% ipython --no-banner

In [1]: import numpy as np

In [2]: from numpy import linalg as LA

In [3]: np.set_printoptions(precision=2, suppress=True, linewidth=120)

In [4]: def rnd(a):
   ...:     return np.round(a, 2) + 0
   ...: 

In [5]: F = np.load("data.npy")

In [6]: F
Out[6]: 
array([[ 1,  2, -1,  1],
       [-1,  3,  1,  2],
       [ 0,  5,  3,  4],
       [ 0,  7,  3,  6],
       [-2,  5,  4,  4],
       [ 0,  6,  4,  3],
       [ 0,  5,  4,  2],
       [ 0,  5,  3,  3],
       [-1,  7,  4,  5],
       [ 0,  9,  4,  5],
       [-1, 11,  5,  3],
       [-2, 10,  6,  1],
       [-1,  9,  8,  2],
       [-1, 10,  8,  4],
       [-3, 12,  8,  2],
       [-4, 12,  8,  0],
       [-3, 14,  6, -1],
       [-4, 13,  6, -2],
       [-4, 12,  4,  0],
       [-5, 13,  4, -1]])

In [7]: P = F @ LA.solve(F.T @ F, F.T)

In [8]: LA.matrix_rank(np.eye(20) - P)
Out[8]: np.int64(16)

In [9]: np.allclose(P @ P, P)
Out[9]: True

In [10]: rnd(P @ F[:, 0])
Out[10]: array([ 1., -1.,  0.,  0., -2.,  0.,  0.,  0., -1.,  0., -1., -2., -1., -1., -3., -4., -3., -4., -4., -5.])

In [11]: x0 = np.array([6, 3, 4, 7])

In [12]: y = F @ x0

In [13]: beta, lr = np.zeros(4), 1 / LA.norm(F, 2) ** 2

In [14]: for i in range(300):
    ...:     beta -= lr * F.T @ (F @ beta - y)
    ...:     if i % 50 == 0: print(i, round(LA.norm(F @ beta - y), 2))
    ...: 
0 101.62
50 10.89
100 7.94
150 6.11
200 4.73
250 3.67

In [15]: rnd(LA.cond(F))
Out[15]: np.float64(14.07)

In [16]: Q, evecs = LA.qr(F[:, :2])[0], LA.qr(F[:, 2:])[0]

In [17]: sv = LA.svd(Q.T @ evecs, compute_uv=False)

In [18]: rnd(np.degrees(np.arccos(sv.clip(0, 1))))
Out[18]: array([17.48, 45.54])

In [19]: out = np.array([[-3], [3], [-3], [-2], [-2]])

In [20]: basis = np.array([[3, 2, 2]])

In [21]: rng = np.random.default_rng(981)

In [22]: data = out @ basis + 0.05 * rng.normal(size=(5, 3))

In [23]: rnd(data)
Out[23]: 
array([[-8.95, -5.95, -5.98],
       [ 8.94,  6.03,  5.91],
       [-8.93, -5.97, -5.98],
       [-6.15, -3.98, -3.97],
       [-5.98, -4.01, -4.02]])

In [24]: rnd(LA.norm(data))
Out[24]: np.float64(24.31)

In [25]: rnd(data.mean(axis=0))
Out[25]: array([-4.22, -2.77, -2.81])

In [26]: rnd(np.diff(data, axis=0))
Out[26]: 
array([[ 17.89,  11.98,  11.89],
       [-17.87, -12.  , -11.89],
       [  2.78,   1.99,   2.01],
       [  0.17,  -0.03,  -0.05]])
